>>> import numpy as np
>>> np.set_printoptions(precision=2, suppress=True, linewidth=100, legacy="1.25")
>>> F = np.load("a.npy")
>>> print(F)
[[5. 4. 4. 4. 0. 4.]
 [4. 5. 4. 4. 0. 4.]
 [4. 4. 5. 4. 0. 4.]
 [4. 4. 4. 5. 0. 4.]
 [0. 0. 0. 0. 5. 0.]
 [4. 4. 4. 4. 0. 5.]]
>>> G = F.T @ F
>>> np.linalg.eigvalsh(G)[::-1]
array([441.,  25.,   1.,   1.,   1.,   1.])
>>> print(np.trace(G), (F ** 2).sum())
470.0 470.0
>>> np.allclose(G, G.T)
True
>>> np.linalg.svd(F, compute_uv=False) ** 2
array([441.,  25.,   1.,   1.,   1.,   1.])
>>> m1 = np.load("run1.npy")
>>> m1
array([[-0.45, -0.89],
       [-0.89,  0.45]])
>>> np.linalg.pinv(m1)
array([[-0.45, -0.89],
       [-0.89,  0.45]])
>>> np.round(m1 @ m1.T, 2) + 0
array([[1., 0.],
       [0., 1.]])
>>> print(round(m1[:, 0] @ m1[:, 1], 2))
0.0
>>> np.round(m1.T @ m1, 2) + 0
array([[1., 0.],
       [0., 1.]])
>>> X = np.load("out6.npy")
>>> X
array([[12., -6., -3.,  0.,  9.,  6., -3.],
       [-6.,  7.,  2.,  0., -6., -4.,  2.],
       [-3.,  2.,  4.,  0., -3., -2.,  1.],
       [ 0.,  0.,  0.,  3.,  0.,  0.,  0.],
       [ 9., -6., -3.,  0., 12.,  6., -3.],
       [ 6., -4., -2.,  0.,  6.,  7., -2.],
       [-3.,  2.,  1.,  0., -3., -2.,  4.]])
>>> w, V = np.linalg.eigh(X)
>>> x0 = np.array([5, 3, 1, 0, 0, 0, 1])
>>> np.round(V * np.maximum(w, 0) @ V.T, 2) + 0
array([[12., -6., -3.,  0.,  9.,  6., -3.],
       [-6.,  7.,  2.,  0., -6., -4.,  2.],
       [-3.,  2.,  4.,  0., -3., -2.,  1.],
       [ 0.,  0.,  0.,  3.,  0.,  0.,  0.],
       [ 9., -6., -3.,  0., 12.,  6., -3.],
       [ 6., -4., -2.,  0.,  6.,  7., -2.],
       [-3.,  2.,  1.,  0., -3., -2.,  4.]])
>>> x0 @ X @ x0
157.0
>>> print(np.round(V * np.sqrt(w) @ V.T, 2) + 0)
[[ 2.96 -0.82 -0.41  0.    1.23  0.82 -0.41]
 [-0.82  2.28  0.27  0.   -0.82 -0.55  0.27]
 [-0.41  0.27  1.87  0.   -0.41 -0.27  0.14]
 [ 0.    0.    0.    1.73  0.    0.    0.  ]
 [ 1.23 -0.82 -0.41  0.    2.96  0.82 -0.41]
 [ 0.82 -0.55 -0.27  0.    0.82  2.28 -0.27]
 [-0.41  0.27  0.14  0.   -0.41 -0.27  1.87]]
>>> print(np.linalg.eigvalsh(X[1:, 1:]))
[ 3.  3.  3.  3.  3. 22.]
>>> x0 = np.array([0, 2, 1, 1, 0, 0, 2])
>>> y = X @ x0
>>> y
array([-21.,  20.,  10.,   3., -21., -14.,  13.])
>>> np.round(np.linalg.solve(X.T, X[6]), 2) + 0
array([0., 0., 0., 0., 0., 0., 1.])
>>> low = np.linalg.cholesky(X)
>>> round(float(np.prod(np.diag(low)) ** 2), 2), round(np.linalg.det(X), 2)
(22599.0, 22599.0)
>>> X / np.sqrt(np.outer(np.diag(X), np.diag(X)))
array([[ 1.  , -0.65, -0.43,  0.  ,  0.75,  0.65, -0.43],
       [-0.65,  1.  ,  0.38,  0.  , -0.65, -0.57,  0.38],
       [-0.43,  0.38,  1.  ,  0.  , -0.43, -0.38,  0.25],
       [ 0.  ,  0.  ,  0.  ,  1.  ,  0.  ,  0.  ,  0.  ],
       [ 0.75, -0.65, -0.43,  0.  ,  1.  ,  0.65, -0.43],
       [ 0.65, -0.57, -0.38,  0.  ,  0.65,  1.  , -0.38],
       [-0.43,  0.38,  0.25,  0.  , -0.43, -0.38,  1.  ]])
>>> A = np.array([[-2, -1, 0, 1],
...     [2, 3, 4, 5],
...     [6, 7, 8, 9],
...     [10, 11, 12, 13],
...     [14, 15, 16, 17]])
>>> A
array([[-2, -1,  0,  1],
       [ 2,  3,  4,  5],
       [ 6,  7,  8,  9],
       [10, 11, 12, 13],
       [14, 15, 16, 17]])
>>> Y = np.array([[3, 3, 9], [2, 2, 0]])
>>> basis = np.kron(Y, A)
>>> print(basis.shape)
(10, 12)
>>> Y = A[0, 0] * A[1:] - np.outer(A[1:, 0], A[0])
>>> print(Y)
[[  0  -4  -8 -12]
 [  0  -8 -16 -24]
 [  0 -12 -24 -36]
 [  0 -16 -32 -48]]
>>> np.linalg.matrix_rank(Y), np.linalg.matrix_rank(A)
(1, 2)
>>> Uu, sigma, Vt = np.linalg.svd(A)
>>> sigma.round(2) + 0
array([42.2,  3. ,  0. ,  0. ])
>>> Y = Uu[:, :2] @ np.diag(sigma[:2]) @ Vt[:2]
>>> round(float(np.linalg.norm(A - Y, 2)), 2), round(float(sigma[2]), 2)
(0.0, 0.0)
>>> print(round(float(np.abs(A - Y).max()), 2))
0.0
>>> Y.round(2) + 0
array([[-2., -1.,  0.,  1.],
       [ 2.,  3.,  4.,  5.],
       [ 6.,  7.,  8.,  9.],
       [10., 11., 12., 13.],
       [14., 15., 16., 17.]])
>>> Uu, sigma, Vt = np.linalg.svd(A)
>>> V = Vt[:(sigma > 1e-8).sum()]
>>> rng = np.random.default_rng(437271)
>>> x0 = A[3] + -3 * A[0] + rng.integers(2) * np.eye(4)[2]
>>> x0
array([16., 14., 12., 10.])
>>> print(np.diag(V.T @ V))
[0.7 0.3 0.3 0.7]
>>> print(round(np.linalg.norm(x0 - V.T @ V @ x0), 2))
0.0
>>> np.round(A @ np.linalg.pinv(A) @ A, 2) + 0
array([[-2., -1.,  0.,  1.],
       [ 2.,  3.,  4.,  5.],
       [ 6.,  7.,  8.,  9.],
       [10., 11., 12., 13.],
       [14., 15., 16., 17.]])
>>> np.abs(np.diag(np.linalg.qr(A)[1])) > 1e-9
array([ True,  True, False, False])
>>> E = np.load("layer2.npy")
>>> print(E)
[[ 3  0  0  0 -1  0  0  0]
 [ 0 -3  0  0  0  1 -2  0]
 [ 0  0 -1  1  0  0  0  1]
 [ 0  0 -1  0  0  0  0  2]
 [ 2  0  0  0 -3  0  0  0]
 [ 0 -3  0  0  0 -3  0  0]
 [ 0  1  0  0  0 -3 -1  0]
 [ 0  0  1  2  0  0  0 -2]]
>>> Y = E + rng.integers(-2, 3, (8, 7)) @ rng.integers(-2, 3, (7, 8))
>>> Y
array([[  1,   2,   5,  -7,  -2,  -5,   4,   3],
       [ -4,  -1,  -2,  -2,   4,  -9, -10,  -2],
       [  0,  -7,   2,  -6,  -2,  -1,   2,   0],
       [  0,   5,  -1,   0,   1,  -6,  -6,   0],
       [  8,   7,   4,  -1,   0,  -6,  -3,  -1],
       [  3,  -9,  -3,   3,   1,  -9,  -1,  -1],
       [  4,  -4,   4,  -5,  -2,  -3,   0,   2],
       [  1,   2,   4,   1,  -7,   6,   1,   1]])
>>> print(np.round(np.linalg.svd(Y - E, compute_uv=False), 2) + 0)
[21.04 15.59 13.5   9.42  6.45  4.52  2.27  0.  ]
>>> np.linalg.matrix_rank(Y - E, tol=1e-8)
7
